In [1]: import numpy as np

In [2]: np.set_printoptions(precision=1, suppress=True, linewidth=140)

In [3]: data = np.load("data.npy")

In [4]: data
Out[4]: 
array([[-0.3, -1. , -0.4,  0. , -1. , -1. , -1. ],
       [ 0.5, -0.9,  0.3, -0.4, -0.9, -0.9, -0.3],
       [ 0.4, -0.7,  0.1,  0. , -0.5, -0.6,  0.1],
       [-0.6,  0.9,  0. , -0.4,  0.5,  0.8, -0.5],
       [ 0. ,  0.3, -0.5,  0.9,  0.9,  0.9,  0.8],
       [-0.5,  0.8,  0.3, -0.7,  0.1,  0.6, -0.5],
       [ 0.7, -0.2,  0.3,  0.3,  0.8,  1. ,  1. ],
       [ 0.3,  0.5,  0.2,  0.1,  0.9,  1. ,  0.8],
       [ 0.7, -0.3,  0.2,  0.3,  0.8,  0.9,  0.9],
       [ 0.5, -1. , -0.2,  0. , -1. , -1. , -0.9],
       [ 0. , -0.8, -0.7,  0.9, -0.2, -0.9, -0.1],
       [-0.3,  0.8,  0.2, -0.4,  0.6,  0.8,  0. ],
       [-0.6,  0.1, -0.1, -0.5, -0.8, -0.9, -0.9],
       [ 0. , -0.4, -0.1,  0.2, -0.2, -0.5, -0.1],
       [ 0.9, -1. ,  0.2,  0. , -1. , -1. , -0.3]])

In [5]: proj = data @ np.linalg.solve(data.T @ data, data.T)

In [6]: proj @ data[:, 4]
Out[6]: array([-1. , -0.9, -0.5,  0.5,  0.9,  0.1,  0.8,  0.9,  0.8, -1. , -0.2,  0.6, -0.8, -0.2, -1. ])

In [7]: np.round(np.linalg.eigvalsh(proj), 1) + 0
Out[7]: array([0., 0., 0., 0., 0., 0., 0., 0., 1., 1., 1., 1., 1., 1., 1.])

In [8]: np.allclose(proj @ proj, proj)
Out[8]: True

In [9]: np.diag(proj)
Out[9]: array([0.8, 0.4, 0.2, 0.4, 0.7, 0.4, 0.4, 0.3, 0.5, 0.7, 0.7, 0.3, 0.3, 0.4, 0.6])

In [10]: Xc = data - data.mean(axis=0)

In [11]: vecs = np.linalg.svd(Xc)[2][:3]

In [12]: A2 = Xc - Xc @ vecs.T @ vecs

In [13]: np.diag(vecs.T @ vecs)
Out[13]: array([0.5, 0.4, 0.4, 0.5, 0.3, 0.4, 0.4])

In [14]: round(float(np.linalg.norm(A2) / np.linalg.norm(Xc)), 1)
Out[14]: 0.1

In [15]: np.round(A2.std(axis=0), 1) + 0
Out[15]: array([0.1, 0.1, 0. , 0. , 0.1, 0.1, 0.1])

In [16]: cov = np.cov(data, rowvar=False)

In [17]: np.corrcoef(data.T)
Out[17]: 
array([[ 1. , -0.6,  0.3,  0.4, -0.1, -0.1,  0.5],
       [-0.6,  1. ,  0.3, -0.3,  0.7,  0.8,  0.2],
       [ 0.3,  0.3,  1. , -0.6,  0.2,  0.4,  0.2],
       [ 0.4, -0.3, -0.6,  1. ,  0.3,  0.1,  0.5],
       [-0.1,  0.7,  0.2,  0.3,  1. ,  1. ,  0.8],
       [-0.1,  0.8,  0.4,  0.1,  1. ,  1. ,  0.7],
       [ 0.5,  0.2,  0.2,  0.5,  0.8,  0.7,  1. ]])

In [18]: data.std(axis=0)
Out[18]: array([0.5, 0.7, 0.3, 0.5, 0.7, 0.9, 0.7])

In [19]: print(np.argsort(-data.std(axis=0).round(6), kind="stable"))
[5 4 1 6 0 3 2]

In [20]: X = np.loadtxt("w.csv", delimiter=",")

In [21]: X
Out[21]: 
array([[  2.,   1.,   0.,   1.,   2.,   1.,  -1.,  -2.,   0.],
       [  1.,   0.,  -1.,  -1.,   4.,  -1.,  -1.,  -1.,  -1.],
       [  1.,   0.,  -2.,  -3.,   6.,  -2.,  -1.,  -3.,   1.],
       [  2.,   0.,   0.,  -4.,   4.,  -1.,  -2.,  -5.,   3.],
       [  4.,   0.,   1.,  -6.,   2.,  -1.,  -3.,  -7.,   4.],
       [  2.,   0.,   0.,  -8.,   4.,  -2.,  -5.,  -7.,   5.],
       [  4.,   2.,   2.,  -9.,   4.,  -3.,  -7.,  -7.,   7.],
       [  2.,   4.,   2.,  -8.,   2.,  -5.,  -5.,  -5.,   7.],
       [  3.,   3.,   2., -10.,   2.,  -6.,  -5.,  -7.,   6.],
       [  5.,   4.,   2., -12.,   2.,  -6.,  -6.,  -7.,   5.],
       [  7.,   6.,   1., -11.,   1.,  -4.,  -5.,  -6.,   7.],
       [  5.,   6.,   0.,  -9.,   3.,  -6.,  -4.,  -8.,   7.],
       [  3.,   4.,   1.,  -9.,   2.,  -7.,  -4.,  -7.,   6.],
       [  3.,   4.,  -1., -11.,   2.,  -9.,  -6.,  -9.,   7.],
       [  4.,   2.,   0.,  -9.,   2.,  -9.,  -6., -10.,   5.],
       [  4.,   2.,  -1.,  -8.,   3., -10.,  -5., -11.,   7.],
       [  2.,   1.,  -3.,  -8.,   4., -12.,  -4., -10.,   7.],
       [  0.,   1.,  -5.,  -7.,   3., -10.,  -5.,  -9.,   6.],
       [  2.,   2.,  -3.,  -8.,   5., -11.,  -6., -10.,   7.],
       [  1.,   2.,  -5.,  -8.,   6.,  -9.,  -5.,  -9.,   8.],
       [ -1.,   4.,  -3.,  -8.,   6., -10.,  -5., -11.,   9.]])

In [22]: th = np.radians(135)

In [23]: Rm = np.eye(9)

In [24]: Rm[4, 4] = Rm[2, 2] = np.cos(th)

In [25]: Rm[4, 2], Rm[2, 4] = -np.sin(th), np.sin(th)

In [26]: print(Rm)
[[ 1.   0.   0.   0.   0.   0.   0.   0.   0. ]
 [ 0.   1.   0.   0.   0.   0.   0.   0.   0. ]
 [ 0.   0.  -0.7  0.   0.7  0.   0.   0.   0. ]
 [ 0.   0.   0.   1.   0.   0.   0.   0.   0. ]
 [ 0.   0.  -0.7  0.  -0.7  0.   0.   0.   0. ]
 [ 0.   0.   0.   0.   0.   1.   0.   0.   0. ]
 [ 0.   0.   0.   0.   0.   0.   1.   0.   0. ]
 [ 0.   0.   0.   0.   0.   0.   0.   1.   0. ]
 [ 0.   0.   0.   0.   0.   0.   0.   0.   1. ]]

In [27]: A2 = X @ Rm.T

In [28]: np.allclose(X @ X.T, A2 @ A2.T)
Out[28]: True

In [29]: np.allclose(np.linalg.norm(X, axis=1), np.linalg.norm(A2, axis=1))
Out[29]: True

In [30]: round(float(np.linalg.det(Rm)), 1), round(np.trace(Rm), 1)
Out[30]: (1.0, np.float64(5.6))

In [31]: np.abs(A2 - X).max(axis=0)
Out[31]: array([ 0. ,  0. , 12.8,  0. ,  8.8,  0. ,  0. ,  0. ,  0. ])
